$ python -q
>>> import numpy as np
>>> np.set_printoptions(suppress=True, linewidth=100)
>>> tidy = lambda a: np.round(a, 2) + 0
>>> E = np.load("m.npy")
>>> print(E)
[[ 3  2  0 -1  3 -2]
 [-1  0 -3  2  1  3]
 [-3 -1 -3  0 -1  0]
 [ 1  1 -1  2  1  1]
 [ 0 -3  2  0  3  0]
 [ 2  1  0 -1 -3  0]]
>>> x = np.array([3, 3, 1, 2, 2, 0])
>>> target = E @ x
>>> print(target)
[ 19   0 -17  11  -1   1]
>>> print(tidy(np.linalg.solve(E, target + E[:, 2])))
[3. 3. 2. 2. 2. 0.]
>>> print(tidy(np.linalg.solve(E, E[:, 1])))
[0. 1. 0. 0. 0. 0.]
>>> Q, evecs = np.linalg.qr(E[:, :4])[0], np.linalg.qr(E[:, 4:])[0]
>>> sigma = np.linalg.svd(Q.T @ evecs, compute_uv=False)
>>> print((sigma > 0.9).sum())
1
>>> r0, g = E[2], E[1]
>>> print(r0 @ g)
11
>>> p = (r0 @ g) / (r0 @ r0) * r0
>>> print(tidy(p))
[-1.65 -0.55 -1.65  0.   -0.55  0.  ]
>>> print(np.outer(r0, g))
[[ 3  0  9 -6 -3 -9]
 [ 1  0  3 -2 -1 -3]
 [ 3  0  9 -6 -3 -9]
 [ 0  0  0  0  0  0]
 [ 1  0  3 -2 -1 -3]
 [ 0  0  0  0  0  0]]
>>> print(np.linalg.matrix_rank(np.outer(r0, g)))
1
>>> print(tidy((g - p) @ r0))
0.0
>>> print(tidy(np.linalg.norm(r0 + g) ** 2 + np.linalg.norm(r0 - g) ** 2))
88.0
>>> print(E[2] @ E[4])
-6
>>> print(tidy(np.linalg.norm(E[2] - E[4])))
7.35
>>> print(tidy(np.linalg.norm(E, 1)), tidy(np.linalg.norm(E, np.inf)))
12.0 11.0
>>> K = np.loadtxt("layer15.csv", delimiter=",")
>>> print(K)
[[-1.  5.]
 [ 5. -5.]]
>>> print(K.ravel(order="F"))
[-1.  5.  5. -5.]
>>> K.reshape(2, 3)
Traceback (most recent call last):
  File "<python-input-27>", line 1, in <module>
    K.reshape(2, 3)
    ~~~~~~~~~^^^^^^
ValueError: cannot reshape array of size 4 into shape (2,3)
>>> blk = K.reshape(2, 2, -1)
>>> print(blk[:, 0])
[[-1.]
 [ 5.]]
>>> print(blk.sum(axis=1))
[[4.]
 [0.]]
>>> print(blk.transpose(1, 0, 2))
[[[-1.]
  [ 5.]]

 [[ 5.]
  [-5.]]]
>>> vals, evecs = np.linalg.eig(K)
>>> print(tidy(np.sort(np.linalg.eigvals(K.T))))
[-8.39  2.39]
>>> print(tidy(vals))
[ 2.39 -8.39]
>>> print(tidy(np.sort(np.linalg.eigvals(np.linalg.inv(K)))))
[-0.12  0.42]
>>> vals, evecs = np.linalg.eigh(K)
>>> print(tidy(np.linalg.eigvalsh(K @ K)))
[ 5.69 70.31]
>>> print((vals > 1e-8).sum(), (vals < -1e-8).sum())
1 1
>>> print(tidy(evecs @ np.diag(vals) @ evecs.T))
[[-1.  5.]
 [ 5. -5.]]
>>> print(tidy(np.linalg.svd(K, compute_uv=False)))
[8.39 2.39]
>>> print(np.abs(evecs[:, -1]).round(6).argmax())
0
>>> print(tidy(np.linalg.eigvalsh(K + -1 * np.eye(2))))
[-9.39  1.39]
>>> print([round(float(np.linalg.det(K[:i, :i])), 2) + 0 for i in range(1, 3)])
[-1.0, -20.0]
>>> print(tidy(np.linalg.eigvalsh(K).min()))
-8.39
>>> Q, evecs = np.linalg.qr(K[:, :1])[0], np.linalg.qr(K[:, 1:])[0]
>>> sigma = np.linalg.svd(Q.T @ evecs, compute_uv=False)
>>> print(tidy(sigma))
[0.83]
>>> F = np.load("mat.npy")
>>> print(F)
[[ 0 -4  8 -1]
 [ 4  0 -4  2]
 [-8  4  0  9]
 [ 1 -2 -9  0]]
>>> Y = np.array([[2, -4, 1], [-2, -3, 2], [-1, 4, -2], [1, -4, -2]])
>>> print(np.linalg.matrix_rank(np.vstack([F, Y.T])))
4
>>> print(np.vstack([F, Y.T]).shape)
(7, 4)
>>> print(np.linalg.matrix_rank(F @ Y))
3
>>> print(np.einsum("ik,kj->ji", F, Y))
[[ -1  14 -15  15]
 [ 48 -40 -16 -34]
 [-22   8 -18  15]]
>>> print(F @ Y)
[[ -1  48 -22]
 [ 14 -40   8]
 [-15 -16 -18]
 [ 15 -34  15]]
>>> print(np.einsum("ik,kj->ij", F, Y))
[[ -1  48 -22]
 [ 14 -40   8]
 [-15 -16 -18]
 [ 15 -34  15]]
